$ ipython --no-banner

In [1]: import numpy as np

In [2]: from numpy import linalg as LA

In [3]: np.set_printoptions(suppress=True, linewidth=140)

In [4]: K = np.array([[3, 3, 3, 3, 3, 3, 3],
   ...:     [3, 6, 6, 6, 6, 6, 6],
   ...:     [3, 6, 9, 9, 9, 9, 9],
   ...:     [3, 6, 9, 12, 12, 12, 12],
   ...:     [3, 6, 9, 12, 15, 15, 15],
   ...:     [3, 6, 9, 12, 15, 18, 18],
   ...:     [3, 6, 9, 12, 15, 18, 21]])

In [5]: O, evecs = LA.qr(K[:, :4])[0], LA.qr(K[:, 4:])[0]

In [6]: sv = LA.svd(O.T @ evecs, compute_uv=False)

In [7]: np.round(np.degrees(np.arccos(sv.clip(0, 1))), 2)
Out[7]: array([ 4.14, 69.04, 90.  ])

In [8]: sv.round(2) + 0
Out[8]: array([1.  , 0.36, 0.  ])

In [9]: r0 = np.array([3, -4, 0, -3, 1, -2, 4])

In [10]: M2 = K + np.outer(r0, np.eye(7)[1])

In [11]: LA.matrix_rank(M2 - K)
Out[11]: np.int64(1)

In [12]: M2
Out[12]: 
array([[ 3.,  6.,  3.,  3.,  3.,  3.,  3.],
       [ 3.,  2.,  6.,  6.,  6.,  6.,  6.],
       [ 3.,  6.,  9.,  9.,  9.,  9.,  9.],
       [ 3.,  3.,  9., 12., 12., 12., 12.],
       [ 3.,  7.,  9., 12., 15., 15., 15.],
       [ 3.,  4.,  9., 12., 15., 18., 18.],
       [ 3., 10.,  9., 12., 15., 18., 21.]])

In [13]: M2.shape
Out[13]: (7, 7)

In [14]: np.round(LA.norm(M2), 2)
Out[14]: np.float64(69.38)

In [15]: np.round(LA.svd(M2, compute_uv=False), 2)
Out[15]: array([68.63,  7.1 ,  6.69,  2.01,  1.63,  1.05,  0.52])

In [16]: M2 - M2[0]
Out[16]: 
array([[ 0.,  0.,  0.,  0.,  0.,  0.,  0.],
       [ 0., -4.,  3.,  3.,  3.,  3.,  3.],
       [ 0.,  0.,  6.,  6.,  6.,  6.,  6.],
       [ 0., -3.,  6.,  9.,  9.,  9.,  9.],
       [ 0.,  1.,  6.,  9., 12., 12., 12.],
       [ 0., -2.,  6.,  9., 12., 15., 15.],
       [ 0.,  4.,  6.,  9., 12., 15., 18.]])

In [17]: np.round(M2.mean(axis=0), 2)
Out[17]: array([ 3.  ,  5.43,  7.71,  9.43, 10.71, 11.57, 12.  ])

In [18]: LA.rank(M2)
Traceback (most recent call last):
  Cell In[18], line 1
    LA.rank(M2)
AttributeError: module 'numpy.linalg' has no attribute 'rank'


In [19]: F = np.array([[5, 6, 7, 8, 9],
    ...:     [10, 11, 12, 13, 14],
    ...:     [15, 16, 17, 18, 19],
    ...:     [20, 21, 22, 23, 24]])

In [20]: # null space of dimension 3

In [21]: left, sv, Vh = LA.svd(F)

In [22]: sv.round(2) + 0
Out[22]: array([69.75,  2.27,  0.  ,  0.  ])

In [23]: M2 = left[:, :2] @ np.diag(sv[:2]) @ Vh[:2]

In [24]: round(float(LA.norm(F - M2, 2)), 2), np.round(sv[2], 2)
Out[24]: (0.0, np.float64(0.0))

In [25]: blk = np.stack([F, -2 * F, F[::-1]])

In [26]: np.einsum("bij,cij->bc", blk, blk)
Out[26]: 
array([[ 4870, -9740,  3620],
       [-9740, 19480, -7240],
       [ 3620, -7240,  4870]])

In [27]: print(LA.matrix_rank(blk))
[2 2 2]

In [28]: print(blk.sum(axis=0))
[[ 15  15  15  15  15]
 [  5   5   5   5   5]
 [ -5  -5  -5  -5  -5]
 [-15 -15 -15 -15 -15]]

In [29]: (blk @ F.T).shape
Out[29]: (3, 4, 4)

In [30]: print(blk.shape)
(3, 4, 5)

In [31]: vec = np.ones(7)

In [32]: for _ in range(7):
    ...:     vec = K @ vec
    ...:     vec /= LA.norm(vec)
    ...:     print(round(vec @ K @ vec, 2))
    ...: 
68.55
68.64
68.64
68.64
68.64
68.64
68.64

In [33]: round(float(LA.eigvalsh(K)[-1]), 2)
Out[33]: 68.64

In [34]: J = np.load("mat.npy")

In [35]: J
Out[35]: 
array([[-3, -4,  3, -2],
       [-1, -9,  6, -4],
       [-9, -2, -7,  6],
       [ 1,  9,  8, -8],
       [-9,  0, -3,  5],
       [ 0,  3,  5, -9],
       [-8, -6, -6, -7],
       [-6, -9,  4,  2],
       [-3,  5, -8, -2]])

In [36]: print(J.ravel(order="F"))
[-3 -1 -9  1 -9  0 -8 -6 -3 -4 -9 -2  9  0  3 -6 -9  5  3  6 -7  8 -3  5 -6  4 -8 -2 -4  6 -8  5 -9 -7  2 -2]

In [37]: J.reshape(9, 5)
Traceback (most recent call last):
  Cell In[37], line 1
    J.reshape(9, 5)
ValueError: cannot reshape array of size 36 into shape (9,5)


In [38]: blk = J.reshape(9, 2, -1)

In [39]: print(np.einsum("ihd,ihd->ih", blk, blk))
[[ 25  13]
 [ 82  52]
 [ 85  85]
 [ 82 128]
 [ 81  34]
 [  9 106]
 [100  85]
 [117  20]
 [ 34  68]]

In [40]: X = np.load("out16.npy")

In [41]: X
Out[41]: 
array([[ -2,   0,   0,   2,   1],
       [  1,  -3,   2,   0,  -1],
       [ -1,  -4,   4,  -3,  -3],
       [ -2,  -5,   2,  -5,  -6],
       [ -4,  -4,   0,  -5,  -7],
       [ -6,  -5,  -2,  -4,  -4],
       [ -6,  -2,   0,  -3,  -3],
       [ -4,  -2,  -1,   0,   0],
       [ -4,  -5,   2,  -2,   2],
       [ -1,  -7,   5,   0,  -1],
       [ -1,  -7,   5,  -2,  -2],
       [  0,  -9,   2,  -1,  -2],
       [  2,  -8,   5,   1,  -5],
       [  5,  -9,   2,   2,  -4],
       [  2, -10,   2,   0,  -4],
       [  2, -10,   2,  -3,  -3],
       [  3,  -9,   5,   0,  -2],
       [  5, -12,   4,  -3,   1],
       [  5, -10,   1,  -1,   3]])

In [42]: M2 = X[0, 0] * X[1:] - np.outer(X[1:, 0], X[0])

In [43]: M2
Out[43]: 
array([[  0,   6,  -4,  -2,   1],
       [  0,   8,  -8,   8,   7],
       [  0,  10,  -4,  14,  14],
       [  0,   8,   0,  18,  18],
       [  0,  10,   4,  20,  14],
       [  0,   4,   0,  18,  12],
       [  0,   4,   2,   8,   4],
       [  0,  10,  -4,  12,   0],
       [  0,  14, -10,   2,   3],
       [  0,  14, -10,   6,   5],
       [  0,  18,  -4,   2,   4],
       [  0,  16, -10,  -6,   8],
       [  0,  18,  -4, -14,   3],
       [  0,  20,  -4,  -4,   6],
       [  0,  20,  -4,   2,   4],
       [  0,  18, -10,  -6,   1],
       [  0,  24,  -8,  -4,  -7],
       [  0,  20,  -2,  -8, -11]])

In [44]: print(X[:, 0] / X[0, 0])
[ 1.  -0.5  0.5  1.   2.   3.   3.   2.   2.   0.5  0.5 -0.  -1.  -2.5 -1.  -1.  -1.5 -2.5 -2.5]

In [45]: proj = X @ LA.solve(X.T @ X, X.T)

In [46]: np.round(proj @ X[:, 1], 2) + 0
Out[46]: array([  0.,  -3.,  -4.,  -5.,  -4.,  -5.,  -2.,  -2.,  -5.,  -7.,  -7.,  -9.,  -8.,  -9., -10., -10.,  -9., -12., -10.])

In [47]: np.round(LA.eigvalsh(proj), 2) + 0
Out[47]: array([0., 0., 0., 0., 0., 0., 0., 0., 0., 0., 0., 0., 0., 0., 1., 1., 1., 1., 1.])

In [48]: np.allclose(proj @ proj, proj)
Out[48]: True

In [49]: np.trace(proj)
Out[49]: np.float64(5.0)

In [50]: vec = np.array([2, -1, 3, -2, -2])

In [51]: h1 = np.maximum(X @ vec, 0)

In [52]: np.round(np.tanh(X @ vec), 2)
Out[52]: array([-1.  ,  1.  ,  1.  ,  1.  ,  1.  ,  1.  ,  0.96, -1.  ,  1.  ,  1.  ,  1.  ,  1.  ,  1.  ,  1.  ,  1.  ,  1.  ,  1.  ,  1.  ,  1.  ])

In [53]: print(X * (h1 > 1e-9)[:, None])
[[  0   0   0   0   0]
 [  1  -3   2   0  -1]
 [ -1  -4   4  -3  -3]
 [ -2  -5   2  -5  -6]
 [ -4  -4   0  -5  -7]
 [ -6  -5  -2  -4  -4]
 [ -6  -2   0  -3  -3]
 [  0   0   0   0   0]
 [ -4  -5   2  -2   2]
 [ -1  -7   5   0  -1]
 [ -1  -7   5  -2  -2]
 [  0  -9   2  -1  -2]
 [  2  -8   5   1  -5]
 [  5  -9   2   2  -4]
 [  2 -10   2   0  -4]
 [  2 -10   2  -3  -3]
 [  3  -9   5   0  -2]
 [  5 -12   4  -3   1]
 [  5 -10   1  -1   3]]

In [54]: h1
Out[54]: array([ 0, 13, 26, 29, 20,  3,  2,  0,  3, 22, 28, 21, 35, 29, 28, 32, 34, 38, 19])

In [55]: X.T @ h1
Out[55]: array([  479, -3034,  1174,  -560, -1009])

In [56]: vec = np.array([1, 3, 1, 0, 1])

In [57]: rhs = X @ vec

In [58]: np.round(LA.pinv(X) @ X, 2) + 0
Out[58]: 
array([[1., 0., 0., 0., 0.],
       [0., 1., 0., 0., 0.],
       [0., 0., 1., 0., 0.],
       [0., 0., 0., 1., 0.],
       [0., 0., 0., 0., 1.]])

In [59]: rng = np.random.default_rng(794581)

In [60]: rhs = rhs + 0.05 * rng.normal(size=19)

In [61]: print(rhs.round(2))
[ -0.95  -6.97 -12.02 -21.07 -23.03 -27.03 -14.92 -11.04 -14.92 -17.93 -18.97 -26.97 -22.05 -24.1  -29.9  -28.92 -21.05 -25.89 -20.99]

In [62]: coef, *_ = LA.lstsq(X, rhs)

In [63]: round(float(LA.norm(rhs - X @ coef)), 2)
Out[63]: 0.22

In [64]: print(coef.round())
[ 1.  3.  1. -0.  1.]

In [65]: [round(float(LA.norm(LA.solve(X.T @ X + lam * np.eye(5), X.T @ rhs))), 2) for lam in (0, 1, 10, 100)]
Out[65]: [3.46, 3.43, 3.22, 2.56]

In [66]: mat = np.load("m.npy")

In [67]: mat.round(2)
Out[67]: 
array([[-0.85, -0.37, -0.37],
       [-0.37,  0.93, -0.07],
       [-0.37, -0.07,  0.93]])

In [68]: vec = np.array([3, 3, -3, 2])

In [69]: rhs = J @ vec

In [70]: coef, lr = np.zeros(4), 1 / LA.norm(J, 2) ** 2

In [71]: for i in range(6):
    ...:     coef -= lr * J.T @ (J @ coef - rhs)
    ...:     if i % 1 == 0: print(i, round(LA.norm(J @ coef - rhs), 2))
    ...: 
0 39.33
1 18.21
2 10.91
3 7.98
4 6.36
5 5.23

In [72]: coef.round(2)
Out[72]: array([ 2.63,  3.24, -2.7 ,  2.14])

In [73]: np.all(LA.eigvalsh(mat) > 0)
Out[73]: np.False_

In [74]: [round(float(LA.det(mat[:i, :i])), 2) + 0 for i in range(1, 4)]
Out[74]: [-0.85, -0.93, -1.0]

In [75]: M2 = LA.inv(mat)

In [76]: print(np.round(mat @ M2, 2) + 0)
[[1. 0. 0.]
 [0. 1. 0.]
 [0. 0. 1.]]

In [77]: M2.round(2)
Out[77]: 
array([[-0.85, -0.37, -0.37],
       [-0.37,  0.93, -0.07],
       [-0.37, -0.07,  0.93]])

In [78]: round(LA.cond(mat), 2)
Out[78]: np.float64(1.0)

In [79]: C2 = np.cov(X, rowvar=False)

In [80]: np.median(X, axis=0)
Out[80]: array([-1., -7.,  2., -1., -2.])

In [81]: print(C2.shape)
(5, 5)

In [82]: print(np.round(np.polyfit(X[:, 4], X[:, 1], 1), 2))
[-0.04 -6.45]

In [83]: np.round(X.std(axis=0), 2)
Out[83]: array([3.45, 3.26, 2.07, 2.09, 2.61])

In [84]: M2 = np.array([[-2]])

In [85]: C = np.array([[1, 2, 2], [3, 0, 3], [3, 3, -1]])

In [86]: W0 = np.block([[M2, np.array([[1, 0, 0]])], [np.zeros((3, 1)), C]])

In [87]: print(W0)
[[-2.  1.  0.  0.]
 [ 0.  1.  2.  2.]
 [ 0.  3.  0.  3.]
 [ 0.  3.  3. -1.]]

In [88]: proj = np.triu(np.array([[2, 0, 5, 2], [5, 5, 2, 2], [5, 0, 1, 1], [0, 5, 3, 4]]), 1) + np.eye(4)

In [89]: M2 = proj @ W0 @ LA.inv(proj)

In [90]: M2
Out[90]: 
array([[ -2.,  22., -28.,   1.],
       [  0.,  13., -18.,  -2.],
       [  0.,   6.,  -9.,  -1.],
       [  0.,   3.,  -3.,  -4.]])

In [91]: vec = np.array([0, -4, -3, -1])

In [92]: rhs = M2 @ vec

In [93]: rhs
Out[93]: array([-5.,  4.,  4.,  1.])

In [94]: print(np.round(LA.solve(M2, rhs), 2) + 0)
[ 0. -4. -3. -1.]

In [95]: np.round(LA.solve(M2, M2[:, 1]), 2) + 0
Out[95]: array([0., 1., 0., 0.])

In [96]: C2 = W0.T @ W0

In [97]: print(np.round(LA.svd(W0, compute_uv=False) ** 2, 2))
[31.15 12.73  4.86  2.26]

In [98]: print(np.allclose(C2, C2.T))
True

In [99]: (W0 @ W0.T).shape
Out[99]: (4, 4)

In [100]: C2
Out[100]: 
array([[ 4., -2.,  0.,  0.],
       [-2., 20., 11.,  8.],
       [ 0., 11., 13.,  1.],
       [ 0.,  8.,  1., 14.]])

In [101]: np.trace(C2), (W0 ** 2).sum()
Out[101]: (np.float64(51.0), np.float64(51.0))

In [102]: feats = np.loadtxt("block10.csv", delimiter=",")

In [103]: print(feats)
[[ 3. -3.  3. -1.  1. -1.  0.  3. -2.]
 [-1.  3.  0.  1. -3.  2. -1.  3. -1.]
 [-3.  3.  1.  2.  1. -3.  1. -2.  3.]
 [ 0. -1.  1. -1.  3. -1.  1. -2.  2.]
 [ 1. -3. -2.  1. -2.  3.  0. -3.  0.]]

In [104]: Ac = (X - X.mean(axis=0)) / X.std(axis=0)

In [105]: np.round(Ac.std(axis=0), 2)
Out[105]: array([1., 1., 1., 1., 1.])

In [106]: coef = LA.lstsq(np.delete(Ac, 2, axis=1), Ac[:, 2])[0]

In [107]: coef.round(2)
Out[107]: array([ 0.32, -0.25,  0.09, -0.09])

In [108]: blk = np.stack([feats, -2 * feats, feats[::-1]])

In [109]: (blk @ feats.T).shape
Out[109]: (3, 5, 5)

In [110]: LA.matrix_rank(blk.reshape(3, -1))
Out[110]: np.int64(2)

In [111]: blk.sum(axis=0)
Out[111]: 
array([[-2.,  0., -5.,  2., -3.,  4.,  0., -6.,  2.],
       [ 1., -4.,  1., -2.,  6., -3.,  2., -5.,  3.],
       [ 0.,  0.,  0.,  0.,  0.,  0.,  0.,  0.,  0.],
       [-1.,  4., -1.,  2., -6.,  3., -2.,  5., -3.],
       [ 2.,  0.,  5., -2.,  3., -4.,  0.,  6., -2.]])

In [112]: blk.shape
Out[112]: (3, 5, 9)

In [113]: M2 = feats / np.sqrt((feats ** 2).mean(axis=1, keepdims=True))

In [114]: LA.matrix_rank(M2) == LA.matrix_rank(feats)
Out[114]: np.True_

In [115]: LA.matrix_rank(feats - feats.mean(axis=1, keepdims=True))
Out[115]: np.int64(5)

In [116]: M2 = feats[0, 0] * feats[1:] - np.outer(feats[1:, 0], feats[0])

In [117]: M2
Out[117]: 
array([[  0.,   6.,   3.,   2.,  -8.,   5.,  -3.,  12.,  -5.],
       [  0.,   0.,  12.,   3.,   6., -12.,   3.,   3.,   3.],
       [  0.,  -3.,   3.,  -3.,   9.,  -3.,   3.,  -6.,   6.],
       [  0.,  -6.,  -9.,   4.,  -7.,  10.,   0., -12.,   2.]])

In [118]: print(np.round(feats[:, 0] / feats[0, 0], 2))
[ 1.   -0.33 -1.    0.    0.33]

In [119]: M2 = feats + rng.integers(-2, 3, (5, 3)) @ rng.integers(-2, 3, (3, 9))

In [120]: M2
Out[120]: 
array([[ 7., -5.,  5., -5., -3.,  3., -6.,  3.,  2.],
       [-3.,  1., -2.,  1., -7.,  4., -7.,  5., -1.],
       [-2.,  3.,  1.,  4., -1., -4., -1., -5.,  5.],
       [ 1., -2.,  2., -5.,  3.,  2.,  0.,  1.,  2.],
       [-3., -4., -4., -1., -1.,  5.,  0.,  3., -4.]])

In [121]: np.round(LA.svd(M2 - feats, compute_uv=False), 2) + 0
Out[121]: array([13.14, 11.08,  6.9 ,  0.  ,  0.  ])

In [122]: LA.matrix_rank(M2 - feats, tol=1e-8)
Out[122]: np.int64(3)

In [123]: print(np.abs(M2 - feats).sum(axis=1))
[30. 20. 13. 14. 22.]

In [124]: print(M2 - feats)
[[ 4. -2.  2. -4. -4.  4. -6.  0.  4.]
 [-2. -2. -2.  0. -4.  2. -6.  2.  0.]
 [ 1.  0.  0.  2. -2. -1. -2. -3.  2.]
 [ 1. -1.  1. -4.  0.  3. -1.  3.  0.]
 [-4. -1. -2. -2.  1.  2.  0.  6. -4.]]
